In [1]: import numpy as np

In [2]: np.set_printoptions(precision=1, suppress=True, linewidth=120, sign=" ")

In [3]: W0 = np.loadtxt("arr.csv", delimiter=",")

In [4]: W0.round(1) + 0
Out[4]: 
array([[-0.5, -0.3,  0.2,  0.1,  0.7],
       [ 0. , -0.3,  0.3, -0.9, -0.1],
       [-0.2, -0.8, -0.5,  0.1, -0.3],
       [ 0. ,  0.3, -0.8, -0.4,  0.4],
       [ 0.8, -0.4,  0. ,  0. ,  0.4]])

In [5]: # keeps lengths

In [6]: np.round(W0[:, 0] @ W0[:, 3], 1)
Out[6]: np.float64(-0.0)

In [7]: np.linalg.norm(W0, axis=0)
Out[7]: array([ 1.,  1.,  1.,  1.,  1.])

In [8]: round(float(np.einsum("ii->", W0)), 1)
Out[8]: -1.3

In [9]: round(np.linalg.det(W0.T), 1)
Out[9]: np.float64(1.0)

In [10]: np.round(np.kron(np.eye(2, dtype=int), W0), 1) + 0
Out[10]: 
array([[-0.5, -0.3,  0.2,  0.1,  0.7,  0. ,  0. ,  0. ,  0. ,  0. ],
       [ 0. , -0.3,  0.3, -0.9, -0.1,  0. ,  0. ,  0. ,  0. ,  0. ],
       [-0.2, -0.8, -0.5,  0.1, -0.3,  0. ,  0. ,  0. ,  0. ,  0. ],
       [ 0. ,  0.3, -0.8, -0.4,  0.4,  0. ,  0. ,  0. ,  0. ,  0. ],
       [ 0.8, -0.4,  0. ,  0. ,  0.4,  0. ,  0. ,  0. ,  0. ,  0. ],
       [ 0. ,  0. ,  0. ,  0. ,  0. , -0.5, -0.3,  0.2,  0.1,  0.7],
       [ 0. ,  0. ,  0. ,  0. ,  0. ,  0. , -0.3,  0.3, -0.9, -0.1],
       [ 0. ,  0. ,  0. ,  0. ,  0. , -0.2, -0.8, -0.5,  0.1, -0.3],
       [ 0. ,  0. ,  0. ,  0. ,  0. ,  0. ,  0.3, -0.8, -0.4,  0.4],
       [ 0. ,  0. ,  0. ,  0. ,  0. ,  0.8, -0.4,  0. ,  0. ,  0.4]])

In [11]: np.linalg.eigvals(W0)
Out[11]: array([ 1. +0.j , -0.2+1.j , -0.2-1.j , -1. +0.1j, -1. -0.1j])

In [12]: np.poly(W0)
Out[12]: array([ 1. ,  1.3,  0.3, -0.3, -1.3, -1. ])

In [13]: round(np.linalg.det(W0[::-1]), 1)
Out[13]: np.float64(1.0)

In [14]: rng = np.random.default_rng(60)

In [15]: labels = rng.permutation(5)

In [16]: labels
Out[16]: array([ 3,  0,  4,  2,  1])

In [17]: A2 = W0[labels][:, labels]

In [18]: np.sort(np.abs(np.linalg.eigvals(A2)))
Out[18]: array([ 1.,  1.,  1.,  1.,  1.])

In [19]: round(float(np.trace(A2)), 1)
Out[19]: -1.3

In [20]: round(float(np.linalg.det(A2)), 1), np.round(np.linalg.det(W0[labels]), 1)
Out[20]: (1.0, np.float64(1.0))

In [21]: A2 = W0 / np.sqrt((W0 ** 2).mean(axis=1, keepdims=True))

In [22]: A2[0]
Out[22]: array([-1.2, -0.7,  0.5,  0.3,  1.7])

In [23]: np.linalg.matrix_rank(A2) == np.linalg.matrix_rank(W0)
Out[23]: np.True_

In [24]: np.linalg.norm(A2, axis=1)
Out[24]: array([ 2.2,  2.2,  2.2,  2.2,  2.2])

In [25]: x = np.array([-1, -1, 0, 3, 1])

In [26]: np.abs(np.linalg.eigvals(W0))
Out[26]: array([ 1.,  1.,  1.,  1.,  1.])

In [27]: A2 = np.array([[1, 1], [1, -1]])

In [28]: E = np.kron(A2, np.kron(A2, A2))[rng.permutation(8)][:4]

In [29]: E
Out[29]: 
array([[ 1, -1, -1,  1,  1, -1, -1,  1],
       [ 1, -1,  1, -1,  1, -1,  1, -1],
       [ 1,  1,  1,  1,  1,  1,  1,  1],
       [ 1,  1, -1, -1, -1, -1,  1,  1]])

In [30]: A2 = np.linalg.inv(W0)

In [31]: round(float(np.linalg.slogdet(W0)[0]), 1)
Out[31]: 1.0

In [32]: (np.abs(A2) > 1e-9).astype(int)
Out[32]: 
array([[ 1,  1,  1,  1,  1],
       [ 1,  1,  1,  1,  1],
       [ 1,  1,  1,  1,  1],
       [ 1,  1,  1,  1,  1],
       [ 1,  1,  1,  1,  1]])

In [33]: np.allclose(A2, W0.T)
Out[33]: True

In [34]: feats = np.array([[5.0, 0.0, 4.0], [0.0, 5.0, 0.0], [4.0, 0.0, 5.0]])

In [35]: feats
Out[35]: 
array([[ 5.,  0.,  4.],
       [ 0.,  5.,  0.],
       [ 4.,  0.,  5.]])

In [36]: r0 = np.array([2, 1, 0])

In [37]: np.array([np.convolve(row, r0, "same") for row in feats])
Out[37]: 
array([[  5.,   8.,   4.],
       [ 10.,   5.,   0.],
       [  4.,  10.,   5.]])

In [38]: np.polyval(r0, feats[0])
Out[38]: array([ 55.,   0.,  36.])

In [39]: np.correlate(feats[0], feats[2], "full")
Out[39]: array([ 25.,   0.,  40.,   0.,  16.])

In [40]: m1 = np.loadtxt("mat.csv", delimiter=",")

In [41]: m1
Out[41]: 
array([[  1.3,   3. ,   4.9],
       [  0.6,  -5.9,   7.6],
       [ -4.3,  -0.5,   8. ],
       [ -2.5,   7.3,  -3. ],
       [ -4.6,   7.6,  -5.4],
       [  1. ,   3.9,  -4.3],
       [  2.7, -10.8,   2.3],
       [ 17.4, -26.9,   5.4],
       [  2.6,  20.5, -12.6],
       [ -1.6,  10.2,  -4.5],
       [ -3.2,   8.6,  -7. ]])

In [42]: A2 = np.c_[m1[:, :2] @ np.array([[3, 3], [0, 3]]), np.array([0, -1, -1, 3, 3, -3, -3, 0, 3, -1, -1])]

In [43]: A2
Out[43]: 
array([[  3.9,  12.9,   0. ],
       [  1.8, -15.9,  -1. ],
       [-12.9, -14.4,  -1. ],
       [ -7.5,  14.4,   3. ],
       [-13.8,   9. ,   3. ],
       [  3. ,  14.7,  -3. ],
       [  8.1, -24.3,  -3. ],
       [ 52.2, -28.5,   0. ],
       [  7.8,  69.3,   3. ],
       [ -4.8,  25.8,  -1. ],
       [ -9.6,  16.2,  -1. ]])

In [44]: np.round(np.linalg.norm(A2 - m1 @ np.linalg.lstsq(m1, A2)[0], axis=0), 1) + 0
Out[44]: array([ 0. ,  0. ,  6.2])

In [45]: np.linalg.matrix_rank(np.c_[m1, A2])
Out[45]: np.int64(4)

In [46]: np.linalg.norm(np.linalg.qr(m1)[0].T @ A2, axis=0) ** 2 / ((A2 ** 2).sum(axis=0) + 1e-12)
Out[46]: array([ 1. ,  1. ,  0.2])

In [47]: np.linalg.matrix_rank(A2)
Out[47]: np.int64(3)
